>>> import numpy as np
>>> np.set_printoptions(precision=3, suppress=True, linewidth=100, floatmode="fixed")
>>> F = np.load("arr.npy")
>>> F
array([[ 0.110,  0.639, -0.246,  0.194,  0.038,  0.405, -0.441],
       [-0.094, -1.027,  0.528, -0.390, -0.108, -0.994,  1.148],
       [ 0.021, -3.302,  1.468, -1.582,  0.047, -3.225,  3.279],
       [ 0.007,  3.384, -1.679,  1.873, -0.125,  3.359, -3.427],
       [-0.044,  1.054, -0.519,  0.528, -0.068,  1.059, -0.905],
       [ 0.083, -2.386,  1.171, -1.247, -0.126, -2.241,  2.399],
       [ 0.028,  2.220, -1.144,  1.052, -0.140,  2.375, -2.040],
       [ 0.091,  0.834, -0.555,  0.383, -0.112,  1.131, -1.050],
       [-0.008, -4.225,  2.294, -2.256,  0.110, -4.417,  4.493],
       [-0.016,  0.285, -0.051, -0.046, -0.040,  0.199, -0.391],
       [ 0.127,  0.020, -0.181,  0.109,  0.113, -0.151, -0.013],
       [-0.189,  2.643, -1.241,  1.467, -0.072,  2.700, -2.560],
       [-0.132,  1.912, -0.851,  1.150, -0.098,  1.985, -1.958]])
>>> rng = np.random.default_rng(252572)
>>> other = F + rng.integers(-2, 3, (13, 1)) @ rng.integers(-2, 3, (1, 7))
>>> other
array([[ 0.110,  0.639, -0.246,  0.194,  0.038,  0.405, -0.441],
       [-0.094, -1.027,  2.528, -4.390,  3.892,  3.006, -0.852],
       [ 0.021, -3.302,  2.468, -3.582,  2.047, -1.225,  2.279],
       [ 0.007,  3.384,  0.321, -2.127,  3.875,  7.359, -5.427],
       [-0.044,  1.054, -0.519,  0.528, -0.068,  1.059, -0.905],
       [ 0.083, -2.386,  0.171,  0.753, -2.126, -4.241,  3.399],
       [ 0.028,  2.220, -0.144, -0.948,  1.860,  4.375, -3.040],
       [ 0.091,  0.834,  1.445, -3.617,  3.888,  5.131, -3.050],
       [-0.008, -4.225,  1.294, -0.256, -1.890, -6.417,  5.493],
       [-0.016,  0.285, -2.051,  3.954, -4.040, -3.801,  1.609],
       [ 0.127,  0.020, -2.181,  4.109, -3.887, -4.151,  1.987],
       [-0.189,  2.643, -0.241, -0.533,  1.928,  4.700, -3.560],
       [-0.132,  1.912, -0.851,  1.150, -0.098,  1.985, -1.958]])
>>> np.linalg.matrix_rank(other - F, tol=1e-8)
np.int64(1)
>>> other - F
array([[ 0.000,  0.000,  0.000,  0.000,  0.000,  0.000,  0.000],
       [ 0.000,  0.000,  2.000, -4.000,  4.000,  4.000, -2.000],
       [ 0.000,  0.000,  1.000, -2.000,  2.000,  2.000, -1.000],
       [ 0.000,  0.000,  2.000, -4.000,  4.000,  4.000, -2.000],
       [ 0.000,  0.000,  0.000,  0.000,  0.000,  0.000,  0.000],
       [ 0.000,  0.000, -1.000,  2.000, -2.000, -2.000,  1.000],
       [ 0.000,  0.000,  1.000, -2.000,  2.000,  2.000, -1.000],
       [ 0.000,  0.000,  2.000, -4.000,  4.000,  4.000, -2.000],
       [ 0.000,  0.000, -1.000,  2.000, -2.000, -2.000,  1.000],
       [ 0.000,  0.000, -2.000,  4.000, -4.000, -4.000,  2.000],
       [ 0.000,  0.000, -2.000,  4.000, -4.000, -4.000,  2.000],
       [ 0.000,  0.000,  1.000, -2.000,  2.000,  2.000, -1.000],
       [ 0.000,  0.000,  0.000,  0.000,  0.000,  0.000,  0.000]])
